% python3 -q
>>> import numpy as np
>>> import numpy.linalg as la
>>> np.set_printoptions(precision=2, suppress=True, linewidth=120)
>>> def rd(a):
...     return np.round(a, 2) + 0
... 
>>> B = np.array([[1, 5], [2, 0]])
>>> Z = np.array([[-3, -7], [7, -8]])
>>> J = np.kron(B, Z)
>>> J
array([[ -3,  -7, -15, -35],
       [  7,  -8,  35, -40],
       [ -6, -14,   0,   0],
       [ 14, -16,   0,   0]])
>>> B = J[0, 0] * J[1:] - np.outer(J[1:, 0], J[0])
>>> B
array([[   0,   73,    0,  365],
       [   0,    0,  -90, -210],
       [   0,  146,  210,  490]])
>>> rd(J[:, 0] / J[0, 0])
array([ 1.  , -2.33,  2.  , -4.67])
>>> np.flatnonzero(~B.round(6).any(axis=1))
array([], dtype=int64)
>>> la.matrix_rank(B), la.matrix_rank(J)
(np.int64(3), np.int64(4))
>>> vec = np.array([0, 1, -3, -5])
>>> B @ (2 * vec)
array([-3504,  2640, -5868])
>>> (B @ vec).argmax()
np.int64(1)
>>> B @ np.ones(4)
array([ 438., -300.,  846.])
>>> np.sign((B @ vec).round(6))
array([-1,  1, -1])
>>> np.einsum("ij,j->i", B, vec)
array([-1752,  1320, -2934])
>>> la.norm(B @ vec) <= la.norm(B, 2) * la.norm(vec) + 1e-9
np.True_
>>> (B * vec).sum(axis=1)
array([-1752,  1320, -2934])
>>> vec = np.array([2, -1, 0, 1])
>>> rhs = J @ vec
>>> c, lr = np.zeros(4), 1 / la.norm(J, 2) ** 2
>>> for i in range(6):
...     c -= lr * J.T @ (J @ c - rhs)
...     if i % 2 == 0: print(i, round(la.norm(J @ c - rhs), 2))
... 
0 42.91
2 30.94
4 23.31
>>> rd(c)
array([ 0.86, -0.74,  0.2 ,  0.91])
>>> hat = np.triu(np.array([[1, 2, 5, 1], [5, 5, 1, 1], [0, 4, 4, 4], [5, 2, 4, 2]]), 1) + np.eye(4)
>>> B = hat @ J @ la.inv(hat)
>>> B
array([[  -5.,  -99.,  179., -727.],
       [  15.,  -68.,   28.,  -99.],
       [  50., -178.,  -72.,  416.],
       [  14.,  -44.,  -26.,  134.]])
>>> np.trace(B), np.trace(J)
(np.float64(-11.0), np.int64(-11))
>>> rd(la.det(B))
np.float64(532900.0)
>>> rd(np.poly(B))
array([     1.,     11.,    323.,  -8030., 532900.])
>>> blk = np.stack([J, 2 * J, J[::-1]])
>>> (blk @ J.T).shape
(3, 4, 4)
>>> blk.sum(axis=0)
array([[   5,  -37,  -45, -105],
       [  15,  -38,  105, -120],
       [ -11,  -50,   35,  -40],
       [  39,  -55,  -15,  -35]])
>>> blk.shape
(3, 4, 4)
>>> mat = np.load("x.npy")
>>> mat
array([[-4.79, -1.  , -0.9 ],
       [ 4.35,  0.9 ,  0.5 ],
       [-8.66, -1.7 , -0.8 ],
       [ 2.26,  0.4 ,  0.8 ],
       [ 1.72,  0.4 ,  0.7 ],
       [ 1.16,  0.2 ,  0.5 ],
       [ 3.41,  0.8 ,  1.1 ],
       [ 7.14,  1.3 ,  0.6 ],
       [ 4.18,  0.8 ,  0.7 ],
       [-0.8 , -0.2 ,  0.2 ],
       [-1.18, -0.3 , -0.4 ],
       [ 1.  ,  0.2 ,  0.9 ],
       [-6.27, -1.2 , -0.7 ],
       [-3.45, -0.6 , -0.2 ]])
>>> # column 0 dominates
>>> Z = mat[[3, 6]].astype(float)
>>> for _ in range(7):
...     labels = la.norm(mat[:, None] - Z, axis=-1).argmin(axis=1)
...     Z = np.array([mat[labels == j].mean(axis=0) for j in range(2)])
... 
>>> labels
array([0, 1, 0, 1, 1, 1, 1, 1, 1, 0, 0, 1, 0, 0])
>>> np.abs(Z[1] - Z[0]).argmax()
np.int64(0)
>>> Q, _ = la.qr(np.array([[1.0, -0.5, 0.1], [0.3, -0.1, -0.4], [-1.0, 1.8, -0.3]]))
>>> W0 = 5 * Q
>>> rd(W0)
array([[-3.46, -3.24,  1.6 ],
       [-1.04, -1.23, -4.73],
       [ 3.46, -3.61,  0.18]])
>>> B = np.array([[-7, -4], [-7, 5]])
>>> Z = np.kron(B, W0)
>>> la.matrix_rank(Z)
np.int64(6)
>>> rd(la.norm(Z, 2)), rd(la.norm(B, 2) * la.norm(W0, 2))
(np.float64(49.71), np.float64(49.71))
>>> rd(W0.T @ W0)
array([[25.,  0.,  0.],
       [ 0., 25.,  0.],
       [ 0.,  0., 25.]])
>>> rd(la.pinv(W0))
array([[-0.14, -0.04,  0.14],
       [-0.13, -0.05, -0.14],
       [ 0.06, -0.19,  0.01]])
>>> rd(la.norm(W0, axis=0))
array([5., 5., 5.])
>>> rd(la.svd(W0, compute_uv=False))
array([5., 5., 5.])
>>> hat = np.triu(np.array([[6, -4, 0], [-1, 9, -1], [9, 5, 4]]), 1) + np.eye(3)
>>> B = hat @ W0 @ la.inv(hat)
>>> la.matrix_rank(B)
np.int64(3)
>>> rd(np.poly(B))
array([   1.  ,    4.51,  -22.55, -125.  ])
>>> rd(la.norm(W0, 1)), rd(la.norm(W0, np.inf))
(np.float64(8.08), np.float64(8.3))
>>> rd(la.norm(W0, 2))
np.float64(5.0)
>>> rd(la.norm(W0) ** 2 / la.norm(W0, 2) ** 2)
np.float64(3.0)
>>> rng = np.random.default_rng(82)
>>> labels = rng.permutation(3)
>>> labels
array([1, 2, 0])
>>> B = W0[labels][:, labels]
>>> rd(np.diag(B))
array([-1.23,  0.18, -3.46])
>>> rd(np.sort(np.abs(la.eigvals(B))))
array([5., 5., 5.])
>>> np.allclose(B, W0)
False
>>> feats = np.load("block1.npy")
>>> feats
array([[ 0.14,  0.8 ,  0.2 , -1.52,  0.88],
       [-0.06,  3.42, -0.38, -2.2 ,  0.16],
       [-0.47, -0.12,  2.33, -2.47, -0.48],
       [ 0.26, -5.16,  3.17,  2.46,  1.25],
       [-3.2 , -3.98,  4.35,  0.6 ,  3.33]])
>>> Q = J.astype(float).copy()
>>> for j in range(4):
...     Q[:, j] -= Q[:, :j] @ (Q[:, :j].T @ Q[:, j])
...     Q[:, j] /= la.norm(Q[:, j])
... 
>>> rd(Q.T @ J)
array([[ 17.03, -10.28,  17.03, -10.28],
       [  0.  ,  21.43,   0.  ,  21.43],
       [  0.  ,   0.  ,  34.06, -20.55],
       [  0.  ,   0.  ,   0.  ,  42.87]])
>>> vec = np.array([-1, -1, -3, 2, 0])
>>> rhs = feats @ vec
>>> c, lr = np.zeros(5), 1 / la.norm(feats, 2) ** 2
>>> for i in range(200):
...     c -= lr * feats.T @ (feats @ c - rhs)
...     if i % 50 == 0: print(i, round(la.norm(feats @ c - rhs), 2))
... 
0 11.44
50 0.93
100 0.61
150 0.46
>>> rd(la.cond(feats))
np.float64(16.06)
>>> r0 = np.array([-2, -4, 5])
>>> rd(np.cross(feats[1, :3], feats[2, :3]))
array([7.92, 0.32, 1.61])
>>> rd(np.polyval(r0, feats[1]))
array([  5.23, -32.07,   6.23,   4.12,   4.31])
>>> A = np.load("a.npy")
>>> A
array([[ 2,  8,  0],
       [ 9,  0,  0],
       [ 0,  0, -9]])
>>> # 2 groups of indices that never mix
>>> vec = np.array([1, 0, 3])
>>> rhs = A @ vec
>>> rhs
array([  2,   9, -27])
>>> rd(la.solve(A, A[:, 2]))
array([0., 0., 1.])
>>> rd(la.det(A))
np.float64(648.0)
>>> rd(np.sort(la.eigvals(A).real))
array([-9.  , -7.54,  9.54])
>>> rd(la.norm(A, 2))
np.float64(9.68)
>>> rd(la.norm(A, axis=0))
array([9.22, 8.  , 9.  ])
>>> rd(la.norm(A, axis=1))
array([8.25, 9.  , 9.  ])
>>> A[2] @ A[0]
np.int64(0)
>>> rd(la.norm(A, 1)), rd(la.norm(A, np.inf))
(np.float64(11.0), np.float64(10.0))
>>> arr = (rng.random((3, 3)) < 0.3) + np.eye(3)
>>> arr /= arr.sum(axis=1, keepdims=True)
>>> arr
array([[0.5, 0.5, 0. ],
       [0. , 0.5, 0.5],
       [0. , 0. , 1. ]])
>>> # rows sum to 1
>>> w, V = la.eig(arr)
>>> arr @ V[:, 0] - w[0] * V[:, 0]
array([0., 0., 0.])
>>> rd(np.sort(la.eigvals(arr.T)))
array([0.5, 0.5, 1. ])
>>> B = la.inv(arr)
>>> arr @ B
array([[1., 0., 0.],
       [0., 1., 0.],
       [0., 0., 1.]])
>>> rd(la.det(arr) * la.det(B))
np.float64(1.0)
>>> B
array([[ 2., -2.,  1.],
       [ 0.,  2., -1.],
       [ 0.,  0.,  1.]])
>>> (np.abs(B) > 1e-9).astype(int)
array([[1, 1, 1],
       [0, 1, 1],
       [0, 0, 1]])
>>> data = np.array([[1, 4, 8, 4, 4],
...     [0, 5, 2, 1, 5],
...     [3, 1, 10, 5, 2],
...     [1, 3, 10, 5, 2],
...     [5, 3, 2, 1, 5]])
>>> # rank 4
>>> labels = mat[:, 0] > np.median(mat[:, 0])
>>> r0 = mat[labels].mean(axis=0) - mat[~labels].mean(axis=0)
>>> ((mat - mat.mean(axis=0)) @ r0 > 0).astype(int)
array([0, 1, 0, 1, 1, 1, 1, 1, 1, 0, 0, 1, 0, 0])
>>> rd((((mat - mat.mean(axis=0)) @ r0 > 0) == labels).mean())
np.float64(0.93)
>>> np.argsort(-np.abs(r0).round(6), kind="stable")
array([0, 1, 2])
>>> t = np.radians(36)
>>> Rm = np.eye(5)
>>> Rm[2, 2] = Rm[4, 4] = np.cos(t)
>>> Rm[2, 4], Rm[4, 2] = -np.sin(t), np.sin(t)
>>> rd(Rm)
array([[ 1.  ,  0.  ,  0.  ,  0.  ,  0.  ],
       [ 0.  ,  1.  ,  0.  ,  0.  ,  0.  ],
       [ 0.  ,  0.  ,  0.81,  0.  , -0.59],
       [ 0.  ,  0.  ,  0.  ,  1.  ,  0.  ],
       [ 0.  ,  0.  ,  0.59,  0.  ,  0.81]])
>>> B = data @ Rm.T
>>> np.allclose(data @ data.T, B @ B.T)
True
>>> np.unravel_index(np.abs(Rm).argmax(), Rm.shape)
(np.int64(0), np.int64(0))
>>> Rm.shape
(5, 5)
>>> rd(la.norm(Rm))
np.float64(2.24)
>>> np.count_nonzero(Rm)
np.int64(7)
>>> rd(la.svd(Rm, compute_uv=False))
array([1., 1., 1., 1., 1.])
>>> rd(Rm - Rm[0])
array([[ 0.  ,  0.  ,  0.  ,  0.  ,  0.  ],
       [-1.  ,  1.  ,  0.  ,  0.  ,  0.  ],
       [-1.  ,  0.  ,  0.81,  0.  , -0.59],
       [-1.  ,  0.  ,  0.  ,  1.  ,  0.  ],
       [-1.  ,  0.  ,  0.59,  0.  ,  0.81]])
>>> left, sig, Vt = la.svd(data)
>>> rd(sig)
array([20.68,  7.87,  4.49,  0.55,  0.  ])
>>> np.argmax(sig[:-1] / (sig[1:] + 1e-6)) + 1
np.int64(4)
>>> B = left[:, :4] @ np.diag(sig[:4]) @ Vt[:4]
>>> rd(la.norm(data - B, 2)), rd(sig[4])
(np.float64(0.0), np.float64(0.0))
>>> la.matrix_rank(B)
np.int64(4)
>>> rd(la.norm(data - B) / la.norm(data))
np.float64(0.0)
>>> blk = np.stack([data, -1 * data, data[::-1]])
>>> (blk @ data.T).shape
(3, 5, 5)
>>> la.matrix_rank(blk)
array([4, 4, 4])
>>> la.matrix_rank(blk.reshape(3, -1))
np.int64(2)
>>> F = np.load("arr.npy")
>>> rd(F)
array([[ 0.56, -0.44,  0.35],
       [-0.44,  2.52,  0.96],
       [ 0.35,  0.96,  0.92]])
>>> # null space of dimension 1
>>> w, V = la.eigh(F)
>>> vec = np.array([-3, 2, 2])
>>> rd(vec @ F @ vec)
np.float64(27.56)
>>> (np.sign(V[:, -1].round(6)) == np.sign(V[0, -1].round(6))).astype(int)
array([1, 0, 0])
>>> rd(V * np.maximum(w, 0) @ V.T)
array([[ 0.56, -0.44,  0.35],
       [-0.44,  2.52,  0.96],
       [ 0.35,  0.96,  0.92]])
>>> rd(vec @ F @ vec / (vec @ vec)), rd(w[0]), rd(w[-1])
(np.float64(1.62), np.float64(0.0), np.float64(3.0))
